>>> import numpy as np
>>> np.set_printoptions(precision=2, suppress=True, linewidth=140, floatmode="fixed")
>>> M = np.array([[0, 0, 0],
...     [-7, 8, -8],
...     [0, 0, 0],
...     [-7, 8, -8],
...     [0, 0, 0],
...     [-7, 8, -8],
...     [-3, -3, -7],
...     [0, 0, 0],
...     [0, 0, 0],
...     [7, -4, 2],
...     [0, 0, 0],
...     [0, 0, 0],
...     [-3, -3, -7],
...     [-3, -3, -7],
...     [0, 0, 0],
...     [0, 0, 0],
...     [7, -4, 2],
...     [0, 0, 0],
...     [-3, -3, -7]])
>>> M
array([[ 0,  0,  0],
       [-7,  8, -8],
       [ 0,  0,  0],
       [-7,  8, -8],
       [ 0,  0,  0],
       [-7,  8, -8],
       [-3, -3, -7],
       [ 0,  0,  0],
       [ 0,  0,  0],
       [ 7, -4,  2],
       [ 0,  0,  0],
       [ 0,  0,  0],
       [-3, -3, -7],
       [-3, -3, -7],
       [ 0,  0,  0],
       [ 0,  0,  0],
       [ 7, -4,  2],
       [ 0,  0,  0],
       [-3, -3, -7]])
>>> vec = np.array([1, -1, -3])
>>> M @ (2 * vec)
array([ 0, 18,  0, 18,  0, 18, 42,  0,  0, 10,  0,  0, 42, 42,  0,  0, 10,  0, 42])
>>> M * vec
array([[ 0,  0,  0],
       [-7, -8, 24],
       [ 0,  0,  0],
       [-7, -8, 24],
       [ 0,  0,  0],
       [-7, -8, 24],
       [-3,  3, 21],
       [ 0,  0,  0],
       [ 0,  0,  0],
       [ 7,  4, -6],
       [ 0,  0,  0],
       [ 0,  0,  0],
       [-3,  3, 21],
       [-3,  3, 21],
       [ 0,  0,  0],
       [ 0,  0,  0],
       [ 7,  4, -6],
       [ 0,  0,  0],
       [-3,  3, 21]])
>>> M @ vec
array([ 0,  9,  0,  9,  0,  9, 21,  0,  0,  5,  0,  0, 21, 21,  0,  0,  5,  0, 21])
>>> (M @ vec).argmax()
np.int64(6)
>>> print(M @ np.ones(3))
[  0.00  -7.00   0.00  -7.00   0.00  -7.00 -13.00   0.00   0.00   5.00   0.00   0.00 -13.00 -13.00   0.00   0.00   5.00   0.00 -13.00]
>>> np.linalg.norm(M @ vec) <= np.linalg.norm(M, 2) * np.linalg.norm(vec) + 1e-9
np.True_
>>> Xc = M - M.mean(axis=0)
>>> evecs = np.linalg.svd(Xc)[2][:2]
>>> other = Xc - Xc @ evecs.T @ evecs
>>> np.diag(evecs.T @ evecs)
array([0.41, 0.89, 0.70])
>>> other.std(axis=0)
array([0.75, 0.32, 0.53])
>>> rng = np.random.default_rng(789)
>>> lab = rng.permutation(3)
>>> other = M[:, lab] * rng.choice([-1, 1], 3)
>>> other
array([[ 0,  0,  0],
       [ 8, -8, -7],
       [ 0,  0,  0],
       [ 8, -8, -7],
       [ 0,  0,  0],
       [ 8, -8, -7],
       [ 7,  3, -3],
       [ 0,  0,  0],
       [ 0,  0,  0],
       [-2,  4,  7],
       [ 0,  0,  0],
       [ 0,  0,  0],
       [ 7,  3, -3],
       [ 7,  3, -3],
       [ 0,  0,  0],
       [ 0,  0,  0],
       [-2,  4,  7],
       [ 0,  0,  0],
       [ 7,  3, -3]])
>>> U, _, Vt = np.linalg.svd(M.T @ other)
>>> np.round(np.linalg.lstsq(M, other)[0], 2) + 0
array([[ 0.00,  0.00,  1.00],
       [ 0.00, -1.00,  0.00],
       [-1.00,  0.00,  0.00]])
>>> print(np.round(U @ Vt, 2) + 0)
[[ 0.00  0.00  1.00]
 [ 0.00 -1.00  0.00]
 [-1.00  0.00  0.00]]
>>> vec = np.array([-2, -2, -2])
>>> target = M @ vec
>>> print(np.round(np.linalg.pinv(M) @ M, 2) + 0)
[[1.00 0.00 0.00]
 [0.00 1.00 0.00]
 [0.00 0.00 1.00]]
>>> target = target + 0.3 * rng.normal(size=19)
>>> target
array([  0.13,  13.99,   0.56,  14.24,   0.39,  14.12,  26.37,  -0.55,   0.10,  -9.47,  -0.08,  -0.34,  25.51,  25.30,   0.09,  -0.63,
       -10.19,   0.15,  25.86])
>>> b, *_ = np.linalg.lstsq(M, target)
>>> [round(float(np.linalg.norm(np.linalg.solve(M.T @ M + lam * np.eye(3), M.T @ target))), 2) for lam in (0, 1, 10, 100)]
[3.41, 3.38, 3.15, 2.29]
>>> np.round(M.T @ (target - M @ b), 2) + 0
array([0.00, 0.00, 0.00])
>>> round(np.linalg.norm(target - M @ b), 2)
np.float64(1.51)
>>> cent = M[[1, 7]].astype(float)
>>> for _ in range(7):
...     lab = np.linalg.norm(M[:, None] - cent, axis=-1).argmin(axis=1)
...     cent = np.array([M[lab == j].mean(axis=0) for j in range(2)])
... 
>>> lab
array([1, 0, 1, 0, 1, 0, 1, 1, 1, 1, 1, 1, 1, 1, 1, 1, 1, 1, 1])
>>> print(cent)
[[-7.00  8.00 -8.00]
 [ 0.12 -1.25 -1.50]]
>>> np.abs(cent[1] - cent[0]).argmax()
np.int64(1)
>>> cent[1] - cent[0]
array([ 7.12, -9.25,  6.50])
>>> print(np.bincount(lab))
[ 3 16]
>>> feats = np.loadtxt("arr.csv", delimiter=",")
>>> feats
array([[ 0.31, -0.95,  0.00,  0.00],
       [ 0.95,  0.31,  0.00,  0.00],
       [ 0.00,  0.00,  1.00,  0.00],
       [ 0.00,  0.00,  0.00,  1.00]])
>>> # keeps lengths
>>> T = np.stack([feats, 5 * feats, feats[::-1]])
>>> T.sum(axis=0)
array([[ 1.85, -5.71,  0.00,  1.00],
       [ 5.71,  1.85,  1.00,  0.00],
       [ 0.95,  0.31,  6.00,  0.00],
       [ 0.31, -0.95,  0.00,  6.00]])
>>> print(np.linalg.det(T))
[  1.00 625.00   1.00]
>>> np.linalg.norm(T, axis=(1, 2))
array([ 2.00, 10.00,  2.00])
>>> (T @ feats.T).shape
(3, 4, 4)
>>> other = np.linalg.inv(feats)
>>> np.allclose(other, feats.T)
True
>>> np.linalg.det(feats) * other
array([[ 0.31,  0.95,  0.00,  0.00],
       [-0.95,  0.31, -0.00, -0.00],
       [ 0.00,  0.00,  1.00,  0.00],
       [ 0.00,  0.00,  0.00,  1.00]])
>>> round(float(np.linalg.slogdet(feats)[0]), 2)
1.0
>>> np.linalg.inv(other)
array([[ 0.31, -0.95, -0.00, -0.00],
       [ 0.95,  0.31,  0.00,  0.00],
       [ 0.00,  0.00,  1.00,  0.00],
       [ 0.00,  0.00,  0.00,  1.00]])
>>> w1 = np.array([[3, -2, 0, -2, 2, -1],
...     [1, -1, 1, -2, -1, 3],
...     [0, 3, -2, -3, -2, 2],
...     [2, 1, 2, -3, 0, -3]])
>>> b = np.array([1, -5, 9, -1, 1, 5])
>>> hid = np.maximum(feats @ w1 + b, 0)
>>> np.linalg.matrix_rank(hid)
np.int64(4)
>>> print(hid)
[[ 0.98  0.00  8.05  0.28  2.57  1.84]
 [ 4.16  0.00  9.31  0.00  2.59  4.98]
 [ 1.00  0.00  7.00  0.00  0.00  7.00]
 [ 3.00  0.00 11.00  0.00  1.00  2.00]]
>>> cent = np.array([[0, 1], [-3, 1], [1, -2], [-3, 3], [2, -2], [-1, 1]])
>>> w1 @ cent
array([[ 17, -10],
       [  5,  -3],
       [ -8,   4],
       [ 11, -13]])
>>> np.linalg.rank(feats)
Traceback (most recent call last):
  File "<python-input-59>", line 1, in <module>
    np.linalg.rank(feats)
    ^^^^^^^^^^^^^^
AttributeError: module 'numpy.linalg' has no attribute 'rank'
>>> np.abs(feats).max()
np.float64(1.0)
>>> feats.shape
(4, 4)
>>> np.zeros(4, 4)
Traceback (most recent call last):
  File "<python-input-62>", line 1, in <module>
    np.zeros(4, 4)
    ~~~~~~~~^^^^^^
TypeError: Cannot interpret '4' as a data type
>>> np.diff(feats, axis=0)
array([[ 0.64,  1.26,  0.00,  0.00],
       [-0.95, -0.31,  1.00,  0.00],
       [ 0.00,  0.00, -1.00,  1.00]])
>>> np.linalg.matrix_rank(feats)
np.int64(4)
>>> feats.sum(axis=1)
array([-0.64,  1.26,  1.00,  1.00])
>>> np.linalg.svd(feats, compute_uv=False)
array([1.00, 1.00, 1.00, 1.00])
>>> Q, _ = np.linalg.qr(np.array([[0.0, 0.8, 0.7, -0.7],
...     [-0.6, -0.3, -0.6, -0.2],
...     [-1.4, -0.2, 2.5, -0.2],
...     [-0.3, -0.3, 0.8, -0.7]]))
>>> K = 5 * Q
>>> K
array([[ 0.00, -4.67,  0.47,  1.73],
       [ 1.93,  0.95,  4.29,  1.39],
       [ 4.51, -0.70, -1.39, -1.50],
       [ 0.97,  1.35, -2.10,  4.22]])
>>> U, sigma, Vt = np.linalg.svd(K, full_matrices=False)
>>> np.sqrt((sigma ** 2).sum()), round(np.linalg.norm(K), 2)
(np.float64(10.0), np.float64(10.0))
>>> sigma
array([5.00, 5.00, 5.00, 5.00])
>>> print(np.round(Vt @ Vt.T, 2) + 0)
[[1.00 0.00 0.00 0.00]
 [0.00 1.00 0.00 0.00]
 [0.00 0.00 1.00 0.00]
 [0.00 0.00 0.00 1.00]]
>>> sigma / sigma[0]
array([1.00, 1.00, 1.00, 1.00])
>>> np.cumsum(sigma ** 2) / np.sum(sigma ** 2)
array([0.25, 0.50, 0.75, 1.00])
>>> np.round(U.T @ U, 2) + 0
array([[1.00, 0.00, 0.00, 0.00],
       [0.00, 1.00, 0.00, 0.00],
       [0.00, 0.00, 1.00, 0.00],
       [0.00, 0.00, 0.00, 1.00]])
>>> (sigma > 1e-8).sum()
np.int64(4)
>>> U.shape, sigma.shape, Vt.shape
((4, 4), (4,), (4, 4))
